In [1]: import numpy as np

In [2]: import numpy.linalg as la

In [3]: np.set_printoptions(precision=3, suppress=True, linewidth=120, sign=" ")

In [4]: E = np.loadtxt("w.csv", delimiter=",")

In [5]: print(E)
[[-10.679  19.571 -11.356   0.155  21.549 -21.405]
 [-10.56   21.081  -9.605  -0.341  19.654 -20.231]
 [ -8.721  18.826 -10.331   0.737  18.208 -19.593]
 [ -9.193  19.551 -12.17    0.313  20.238 -20.486]
 [-10.541  19.776 -10.893  -0.372  19.018 -19.189]
 [-11.494  21.283  -8.984   1.488  18.881 -18.128]
 [-12.308  19.175 -10.388  -0.981  19.38  -19.919]
 [ -8.629  20.584  -9.688   0.29   19.468 -22.132]
 [ -9.21   19.723  -9.994  -0.102  21.669 -19.007]
 [ -9.895  19.73  -11.543   0.501  18.216 -19.532]
 [-11.462  20.077 -10.121   0.037  21.272 -20.309]
 [-10.653  20.688 -11.043   0.553  20.683 -19.971]
 [-10.232  19.678  -9.566  -0.321  19.749 -20.711]
 [-10.23   21.408  -7.838   0.757  20.759 -18.775]
 [-12.438  22.275  -8.571  -0.537  19.164 -19.471]
 [-11.65   19.531  -9.541  -1.293  21.188 -18.739]
 [ -8.084  20.212  -9.446   1.438  21.222 -19.449]
 [ -9.368  20.203 -11.421   0.187  19.316 -18.781]
 [-11.219  19.017  -8.113   0.439  19.696 -20.068]
 [ -8.92   20.108 -11.363   0.814  20.77  -20.673]
 [ -9.897  20.128 -10.34    0.253  21.607 -20.958]
 [ -8.388  21.133  -8.324  -0.609  19.849 -20.185]
 [-11.435  21.158 -11.245   0.33   19.958 -21.857]
 [-10.267  19.284  -9.796  -0.54   19.537 -20.94 ]
 [-11.711  20.587 -10.18    0.408  18.411 -19.559]
 [-10.493  19.067 -10.232   0.169  18.966 -19.115]]

In [6]: print(np.abs(la.svd(E)[2][-1]))
[ 0.273  0.322  0.162  0.867  0.054  0.206]

In [7]: print([round(float(x), 3) for x in la.svd(E, compute_uv=False)[:3]])
[191.529, 6.878, 5.736]

In [8]: print(la.cond(E) > 100)
False
